% python3 -q
>>> import numpy as np
>>> np.set_printoptions(precision=2, suppress=True, linewidth=140)
>>> arr = np.load("data.npy")
>>> arr
array([[1, 0, 0, 0, 0, 0, 0],
       [0, 3, 0, 0, 0, 0, 0],
       [2, 3, 0, 0, 0, 0, 0],
       [3, 0, 3, 3, 0, 0, 0],
       [1, 3, 1, 0, 3, 0, 0],
       [3, 0, 1, 3, 0, 1, 0],
       [2, 2, 0, 3, 1, 2, 2]])
>>> [int(np.linalg.matrix_rank(np.linalg.matrix_power(arr, p))) for p in range(1, 8)]
[6, 6, 6, 6, 6, 6, 6]
>>> print(np.sort(np.linalg.eigvals(arr)))
[0. 1. 1. 2. 3. 3. 3.]
>>> U, sv, Vh = np.linalg.svd(arr)
>>> V = Vh[:(sv > 1e-8).sum()]
>>> rng = np.random.default_rng(55960)
>>> x = arr[0] + -3 * arr[3] + rng.integers(2) * np.eye(7)[1]
>>> print(x)
[-8.  0. -9. -9.  0.  0.  0.]
>>> np.allclose(V.T @ V @ x, x)
True
>>> np.linalg.matrix_rank(np.vstack([arr, x]))
np.int64(6)
>>> round(float(np.linalg.norm(x - V.T @ V @ x)), 2)
0.0
>>> x = np.array([3, 3, 0, -5, -3, -5, -3])
>>> h = np.maximum(arr @ x, 0)
>>> arr * (h > 1e-9)[:, None]
array([[1, 0, 0, 0, 0, 0, 0],
       [0, 3, 0, 0, 0, 0, 0],
       [2, 3, 0, 0, 0, 0, 0],
       [0, 0, 0, 0, 0, 0, 0],
       [1, 3, 1, 0, 3, 0, 0],
       [0, 0, 0, 0, 0, 0, 0],
       [0, 0, 0, 0, 0, 0, 0]])
>>> h
array([ 3,  9, 15,  0,  3,  0,  0])
>>> np.tanh(arr @ x)
array([ 1.,  1.,  1., -1.,  1., -1., -1.])
>>> np.maximum(arr @ x, 0) - np.maximum(-arr @ x, 0)
array([  3,   9,  15,  -6,   3, -11, -22])
>>> (arr - arr.T) / 2
array([[ 0. ,  0. , -1. , -1.5, -0.5, -1.5, -1. ],
       [ 0. ,  0. , -1.5,  0. , -1.5,  0. , -1. ],
       [ 1. ,  1.5,  0. , -1.5, -0.5, -0.5,  0. ],
       [ 1.5,  0. ,  1.5,  0. ,  0. , -1.5, -1.5],
       [ 0.5,  1.5,  0.5,  0. ,  0. ,  0. , -0.5],
       [ 1.5,  0. ,  0.5,  1.5,  0. ,  0. , -1. ],
       [ 1. ,  1. ,  0. ,  1.5,  0.5,  1. ,  0. ]])
>>> np.allclose(arr @ arr.T, arr.T @ arr)
False
